$ ipython --no-banner

In [1]: import numpy as np

In [2]: np.set_printoptions(precision=1, suppress=True, linewidth=100)

In [3]: def tidy(a):
   ...:     return np.round(a, 1) + 0
   ...: 

In [4]: m1 = np.loadtxt("m.csv", delimiter=",")

In [5]: m1
Out[5]: 
array([[ 1.5,  0. ,  0.2,  0.3, -0.6, -1.8, -0.1],
       [-1.4, -1.7,  0.1,  0.5, -0.8, -0.8,  2.1],
       [ 0.3,  0.2,  0.7,  1.1, -0.6,  0.4, -1.1],
       [-0.7, -0.4, -1.4, -0.7, -1.5,  0.9,  0. ],
       [-0.2,  0.9,  0.8, -1.8, -1.3, -0.7,  0.1],
       [-0.9, -1.2,  1.7, -1.9, -1.3,  0.5, -0.1],
       [-2.4,  0.8,  0.2, -0.5, -1.3, -0.4, -2.2],
       [-0.6,  0. , -0.5, -2. , -0.5,  0.7, -0.6],
       [-0.7,  0.7,  1.2,  2.1, -0.4, -0.1,  0.5],
       [-0.2,  1.2, -0.7, -1.5, -0.9, -0.3,  0.4],
       [-1.5, -0.7, -0.2,  0.7, -0.1,  0. , -2.6],
       [-0.6, -0.4,  0. ,  1.4,  0. ,  0.5, -1.9],
       [-7. , -6. , -4. ,  8. ,  1. , -6. , 10. ],
       [-0.5, -1.2,  0.7,  0.3, -0.8, -0.1,  1.1],
       [ 1.8,  0.7,  0.4, -0.6,  0.4, -0.9, -0.3],
       [ 0.2,  1.5,  2.2,  1. , -1.6,  0.6, -1. ],
       [ 1.6, -0.1, -1.2, -0.8, -1. , -0.6, -1.1],
       [ 1.8,  0. ,  0.1,  0.3, -1.6,  0.7,  0.7],
       [ 0.4, -0.1, -0.7, -1.2, -0.6, -1.2, -0.5]])

In [6]: r0, v = m1[3], m1[1]

In [7]: tidy(r0 @ v)
Out[7]: np.float64(1.6)

In [8]: pr = (r0 @ v) / (r0 @ r0) * r0

In [9]: np.linalg.matrix_rank(np.outer(r0, v))
Out[9]: np.int64(1)

In [10]: tidy(np.outer(r0, v))
Out[10]: 
array([[ 1. ,  1.2, -0.1, -0.4,  0.6,  0.6, -1.5],
       [ 0.6,  0.7,  0. , -0.2,  0.3,  0.3, -0.8],
       [ 2. ,  2.4, -0.1, -0.7,  1.1,  1.1, -2.9],
       [ 1. ,  1.2, -0.1, -0.4,  0.6,  0.6, -1.5],
       [ 2.1,  2.6, -0.2, -0.8,  1.2,  1.2, -3.2],
       [-1.3, -1.5,  0.1,  0.4, -0.7, -0.7,  1.9],
       [ 0. ,  0. ,  0. ,  0. ,  0. ,  0. ,  0. ]])

In [11]: tidy(np.linalg.norm(r0 + v) ** 2 + np.linalg.norm(r0 - v) ** 2)
Out[11]: np.float64(33.9)

In [12]: tidy(pr)
Out[12]: array([-0.2, -0.1, -0.4, -0.2, -0.4,  0.2,  0. ])
